$ python -q
>>> import numpy as np
>>> np.set_printoptions(precision=1, suppress=True, linewidth=100)
>>> rd = lambda a: np.round(a, 1) + 0
>>> m1 = np.array([[2, 0, 2, 0], [2, 2, 2, 2], [2, 0, 2, 0], [2, 2, 2, 2]])
>>> rk = np.linalg.matrix_rank(m1)
>>> rk
np.int64(2)
>>> null = np.linalg.svd(m1)[2][rk:].T
>>> np.allclose(m1 @ null, 0)
True
>>> rng = np.random.default_rng(894989)
>>> labels = rng.permutation(4)
>>> labels
array([2, 3, 1, 0])
>>> A2 = m1[labels][:, labels]
>>> rd(np.linalg.det(A2)), rd(np.linalg.det(m1[labels]))
(np.float64(0.0), np.float64(0.0))
>>> np.trace(A2)
np.int64(8)
>>> J = np.loadtxt("x.csv", delimiter=",")
>>> J
array([[1., 1., 2.],
       [4., 4., 5.],
       [3., 3., 4.],
       [3., 3., 4.]])
>>> U, sigma, VT = np.linalg.svd(J)
>>> vecs = VT[:(sigma > 1e-8).sum()]
>>> vec = J[0] + -3 * J[3] + rng.integers(2) * np.eye(3)[2]
>>> vec
array([-8., -8., -9.])
>>> np.linalg.matrix_rank(np.vstack([J, vec]))
np.int64(2)
>>> rd(np.linalg.svd(J, compute_uv=False))
array([11.4,  0.5,  0. ])
>>> J.sum(axis=1)
array([ 4., 13., 10., 10.])
>>> rd(np.linalg.norm(J))
np.float64(11.4)
>>> J[4]
Traceback (most recent call last):
  File "<python-input-24>", line 1, in <module>
    J[4]
    ~^^^
IndexError: index 4 is out of bounds for axis 0 with size 4
>>> J.sum(axis=0)
array([11., 11., 15.])
>>> data = np.array([[1.0, 0.0, 0.0, 0.0],
...     [0.0, 0.8, 0.0, 0.6],
...     [0.0, 0.0, 1.0, 0.0],
...     [0.0, -0.6, 0.0, 0.8]])
>>> vec = np.array([2, 1, 2, 1])
>>> rd(data @ (2 * vec))
array([4. , 2.8, 4. , 0.4])
>>> (data @ vec).argmax()
np.int64(0)
>>> data @ np.eye(4)[2]
array([0., 0., 1., 0.])
>>> np.sign((data @ vec).round(6))
array([1., 1., 1., 1.])
>>> rd((data * vec).sum(axis=1))
array([2. , 1.4, 2. , 0.2])
>>> rd(data @ np.ones(4))
array([1. , 1.4, 1. , 0.2])
>>> E = np.array([[2.7, 6.1, 3.3],
...     [3.0, 5.9, 3.1],
...     [3.5, 7.3, 1.4],
...     [3.3, 5.7, 2.9],
...     [5.0, 7.4, 2.7],
...     [3.6, 6.1, 4.4],
...     [4.1, 5.6, 3.2],
...     [3.6, 7.6, 3.0],
...     [4.0, 6.3, 2.1],
...     [2.0, 6.0, 3.5],
...     [3.3, 5.3, 1.2],
...     [0.7, 6.5, 3.7],
...     [2.4, 7.4, 4.6],
...     [0.6, 6.8, 3.4],
...     [3.5, 4.8, 2.6],
...     [4.5, 5.0, 3.7],
...     [0.0, 4.7, 4.0],
...     [3.2, 6.1, 3.5],
...     [2.1, 3.9, 2.0],
...     [3.4, 5.7, 3.9],
...     [3.6, 6.7, 2.7]])
>>> d = np.linalg.norm(E[:, None] - E[None], axis=-1)
>>> np.linalg.matrix_rank(d ** 2)
np.int64(5)
>>> d.mean(axis=1).argmax()
np.int64(16)
>>> np.flatnonzero(d[11] < d.mean() / 2)
array([11, 13])
>>> d.shape
(21, 21)
